% python3 -q
>>> import numpy as np
>>> import numpy.linalg as la
>>> np.set_printoptions(precision=2, suppress=True, linewidth=200)
>>> W0 = np.load("data.npy")
>>> print(W0)
[[0 0 0 0 0 1 0]
 [0 0 0 1 0 0 0]
 [0 0 0 0 1 1 1]
 [0 1 0 0 1 0 1]
 [0 0 1 1 0 1 0]
 [1 0 1 0 1 0 0]
 [0 0 1 1 0 0 0]]
>>> U, sigma, vt = la.svd(W0)
>>> vecs = vt[:(sigma > 1e-8).sum()]
>>> rng = np.random.default_rng(514177)
>>> x = W0[6] + -2 * W0[1] + rng.integers(2) * np.eye(7)[0]
>>> print(x)
[ 0.  0.  1. -1.  0.  0.  0.]
>>> print(np.diag(vecs.T @ vecs))
[0.67 1.   1.   1.   0.67 1.   0.67]
>>> print(la.matrix_rank(np.vstack([W0, x])))
6
>>> K = np.loadtxt("arr.csv", delimiter=",")
>>> print(K)
[[-7.56 -6.46  1.9   3.89 -1.32]
 [-5.15 -7.58  1.06  3.32 -2.03]
 [ 0.97 -1.2   5.18 -0.06 -6.46]
 [-6.58 -6.58  2.12  2.53 -1.73]
 [ 0.5  -0.15  6.31  2.15 -6.97]
 [-4.3  -6.73 -0.09  4.45 -1.39]
 [-0.03  1.21  4.95  1.69 -9.17]
 [ 1.54  0.08  6.68  1.75 -3.77]
 [-7.49 -6.35 -0.34  4.9  -0.32]
 [ 0.73  0.93  6.48  2.91 -6.57]
 [-5.76 -6.7   2.22  3.3  -0.75]
 [-6.51 -6.59  0.35  4.3  -0.53]
 [ 0.15 -0.38  4.87  2.92 -7.45]
 [-6.12 -4.37  0.19  6.09  0.2 ]]
>>> B = W0 / np.sqrt((W0 ** 2).mean(axis=1, keepdims=True))
>>> print(la.matrix_rank(B) == la.matrix_rank(W0))
True
>>> print(la.norm(B, axis=1))
[2.65 2.65 2.65 2.65 2.65 2.65 2.65]
>>> cent = K[[10, 11]].astype(float)
>>> for _ in range(7):
...     z = la.norm(K[:, None] - cent, axis=-1).argmin(axis=1)
...     cent = np.array([K[z == j].mean(axis=0) for j in range(2)])
... 
>>> print(z)
[1 1 0 1 0 1 0 0 1 0 1 1 0 1]
>>> print(cent)
[[ 0.64  0.08  5.75  1.89 -6.73]
 [-6.18 -6.42  0.93  4.1  -0.98]]
>>> print(cent[1] - cent[0])
[-6.83 -6.5  -4.82  2.2   5.75]
>>> print(np.bincount(z))
[6 8]
>>> hat = K @ la.solve(K.T @ K, K.T)
>>> print(np.round(la.eigvalsh(hat), 2) + 0)
[0. 0. 0. 0. 0. 0. 0. 0. 0. 1. 1. 1. 1. 1.]
>>> F = np.loadtxt("run13.csv", delimiter=",")
>>> print(F)
[[-1.96  0.55  3.19 -0.15 -1.34 -1.41 -1.03  1.01 -2.19]
 [-3.29  0.64 -3.32 -0.14 -0.36 -0.72  1.36  0.4  -0.24]
 [ 0.96 -1.35  0.92 -1.73  0.67  2.07 -2.74  0.5  -2.44]
 [ 3.51  1.11  1.21 -1.18  0.65  0.51 -2.34 -1.2   1.  ]
 [ 3.9   1.46 -1.13  0.46  1.57  0.53  0.14 -0.64 -1.72]
 [ 1.14  0.32 -1.56 -0.91  1.64  0.71 -1.25  3.95 -0.01]
 [ 1.88 -1.37 -0.71  2.07 -2.41  0.8  -1.    2.69  0.29]
 [ 0.18  1.52 -4.03 -1.12 -1.39 -0.92 -0.19  0.49  1.47]
 [ 0.99 -0.64  2.03 -1.19  2.16 -0.71  0.66 -3.49  0.5 ]
 [ 1.14  0.95  3.1  -2.82 -0.85  1.01  0.99 -0.82  1.37]]
>>> x = np.array([1, -1, -1, 2, 0, 2, -1, 2, 0])
>>> target = F @ x
>>> try:
...     la.solve(F, target)
... except la.LinAlgError as e:
...     print(e)
... 
Last 2 dimensions of the array must be square
>>> print(target)
[ -5.77  -2.89   5.81  -0.21   4.13  11.13  16.08  -0.22 -11.84  -9.16]
>>> target = target + 0.3 * rng.normal(size=10)
>>> print(target)
[ -5.44  -3.09   5.9   -0.21   3.76  10.8   16.41   0.17 -12.24  -9.06]
>>> c, *_ = la.lstsq(F, target)
>>> print(c.round(2) + 0)
[ 1.   -1.01 -1.    1.97 -0.19  1.97 -1.08  1.97  0.  ]
>>> E = np.load("block5.npy")
>>> print(E)
[[ 1  0  0  0]
 [ 0  7  0  0]
 [ 0  0 -7  0]
 [ 0  0  0  3]]
>>> print([round(float(la.det(E[:i, :i])), 2) + 0 for i in range(1, 5)])
[1.0, 7.0, -49.0, -147.0]
